% ipython --no-banner

In [1]: import numpy as np

In [2]: from numpy import linalg as LA

In [3]: np.set_printoptions(precision=3, suppress=True, linewidth=120)

In [4]: J = np.load("out14.npy")

In [5]: print(J)
[[ 0.382  0.138 -0.153  0.075  0.006  0.413 -0.13   0.023]
 [ 0.138  0.637  0.014 -0.28   0.141  0.008 -0.177 -0.287]
 [-0.153  0.014  0.508 -0.322 -0.005 -0.045 -0.129  0.323]
 [ 0.075 -0.28  -0.322  0.399  0.192  0.047  0.115  0.01 ]
 [ 0.006  0.141 -0.005  0.192  0.885 -0.128 -0.106  0.133]
 [ 0.413  0.008 -0.045  0.047 -0.128  0.534 -0.152  0.186]
 [-0.13  -0.177 -0.129  0.115 -0.106 -0.152  0.143 -0.102]
 [ 0.023 -0.287  0.323  0.01   0.133  0.186 -0.102  0.513]]

In [6]: U, sigma, VT = LA.svd(J)

In [7]: vecs = VT[:(sigma > 1e-8).sum()]

In [8]: rng = np.random.default_rng(63)

In [9]: vec = J[4] + 4 * J[3] + rng.integers(2) * np.eye(8)[2]

In [10]: print(vec)
[ 0.304 -0.978 -1.292  1.787  1.652  0.059  0.354  0.173]

In [11]: print(np.allclose(vecs.T @ vecs @ vec, vec))
True

In [12]: print(vecs.T @ vecs)
[[ 0.382  0.138 -0.153  0.075  0.006  0.413 -0.13   0.023]
 [ 0.138  0.637  0.014 -0.28   0.141  0.008 -0.177 -0.287]
 [-0.153  0.014  0.508 -0.322 -0.005 -0.045 -0.129  0.323]
 [ 0.075 -0.28  -0.322  0.399  0.192  0.047  0.115  0.01 ]
 [ 0.006  0.141 -0.005  0.192  0.885 -0.128 -0.106  0.133]
 [ 0.413  0.008 -0.045  0.047 -0.128  0.534 -0.152  0.186]
 [-0.13  -0.177 -0.129  0.115 -0.106 -0.152  0.143 -0.102]
 [ 0.023 -0.287  0.323  0.01   0.133  0.186 -0.102  0.513]]

In [13]: print(np.round(LA.norm(vec - vecs.T @ vecs @ vec), 3))
0.0

In [14]: print(np.diag(vecs.T @ vecs))
[0.382 0.637 0.508 0.399 0.885 0.534 0.143 0.513]

In [15]: F = np.loadtxt("w.csv", delimiter=",")

In [16]: print(F)
[[ 9.  6.  9.  8. -1. -2.]
 [ 1.  3.  0.  4. -1. -3.]
 [ 5.  2.  5.  1.  0.  3.]
 [ 3.  9.  4.  2. -2. -2.]
 [ 0.  0.  0.  0.  5. -9.]
 [ 0.  0.  0.  0. -4.  0.]]

In [17]: lab = rng.permutation(6)

In [18]: print(lab)
[2 3 5 4 0 1]

In [19]: A2 = F[lab][:, lab]

In [20]: print(np.allclose(A2, F))
False

In [21]: print(np.diag(A2))
[5. 2. 0. 5. 9. 3.]

In [22]: G = F.T @ F

In [23]: print((F @ F.T).shape)
(6, 6)

In [24]: print(np.allclose(G, G.T))
True

In [25]: print(G)
[[116.  94. 118.  87. -16. -12.]
 [ 94. 130. 100.  80. -27. -33.]
 [118. 100. 122.  85. -17. -11.]
 [ 87.  80.  85.  85. -16. -29.]
 [-16. -27. -17. -16.  47. -36.]
 [-12. -33. -11. -29. -36. 107.]]

In [26]: rk = LA.matrix_rank(J)

In [27]: print(rk)
4

In [28]: N = LA.svd(J)[2][rk:].T

In [29]: print([int(LA.matrix_rank(np.delete(J, i, axis=0))) for i in range(8)])
[4, 4, 4, 4, 4, 4, 4, 4]

In [30]: U, sigma, VT = LA.svd(J, full_matrices=False)

In [31]: print(np.allclose(U * sigma @ VT, J))
True

In [32]: print(U.shape, sigma.shape, VT.shape)
(8, 8) (8,) (8, 8)

In [33]: print(np.round(VT @ VT.T, 3) + 0)
[[1. 0. 0. 0. 0. 0. 0. 0.]
 [0. 1. 0. 0. 0. 0. 0. 0.]
 [0. 0. 1. 0. 0. 0. 0. 0.]
 [0. 0. 0. 1. 0. 0. 0. 0.]
 [0. 0. 0. 0. 1. 0. 0. 0.]
 [0. 0. 0. 0. 0. 1. 0. 0.]
 [0. 0. 0. 0. 0. 0. 1. 0.]
 [0. 0. 0. 0. 0. 0. 0. 1.]]

In [34]: print(np.round(U.T @ J @ VT.T, 3) + 0)
[[1. 0. 0. 0. 0. 0. 0. 0.]
 [0. 1. 0. 0. 0. 0. 0. 0.]
 [0. 0. 1. 0. 0. 0. 0. 0.]
 [0. 0. 0. 1. 0. 0. 0. 0.]
 [0. 0. 0. 0. 0. 0. 0. 0.]
 [0. 0. 0. 0. 0. 0. 0. 0.]
 [0. 0. 0. 0. 0. 0. 0. 0.]
 [0. 0. 0. 0. 0. 0. 0. 0.]]

In [35]: print(np.sqrt((sigma ** 2).sum()), round(float(LA.norm(J)), 3))
2.0 2.0

In [36]: print(np.cumsum(sigma ** 2) / np.sum(sigma ** 2))
[0.25 0.5  0.75 1.   1.   1.   1.   1.  ]

In [37]: print(np.round(U.T @ U, 3) + 0)
[[1. 0. 0. 0. 0. 0. 0. 0.]
 [0. 1. 0. 0. 0. 0. 0. 0.]
 [0. 0. 1. 0. 0. 0. 0. 0.]
 [0. 0. 0. 1. 0. 0. 0. 0.]
 [0. 0. 0. 0. 1. 0. 0. 0.]
 [0. 0. 0. 0. 0. 1. 0. 0.]
 [0. 0. 0. 0. 0. 0. 1. 0.]
 [0. 0. 0. 0. 0. 0. 0. 1.]]

In [38]: A2 = np.array([[0, 0], [1, 1], [2, 2], [0, 2], [0, 2], [1, 1]])

In [39]: print(A2.T @ F.T)
[[22.  0. 15. 15. -9.  0.]
 [36.  6. 17. 15.  1. -8.]]

In [40]: print(F @ A2)
[[22. 36.]
 [ 0.  6.]
 [15. 17.]
 [15. 15.]
 [-9.  1.]
 [ 0. -8.]]

In [41]: print(np.einsum("ij->j", F))
[ 18.  20.  18.  15.  -3. -13.]

In [42]: print(np.einsum("ij,ij->i", F, F))
[267.  36.  64. 118. 106.  16.]

In [43]: print(LA.matrix_rank(np.vstack([F, A2.T])))
6
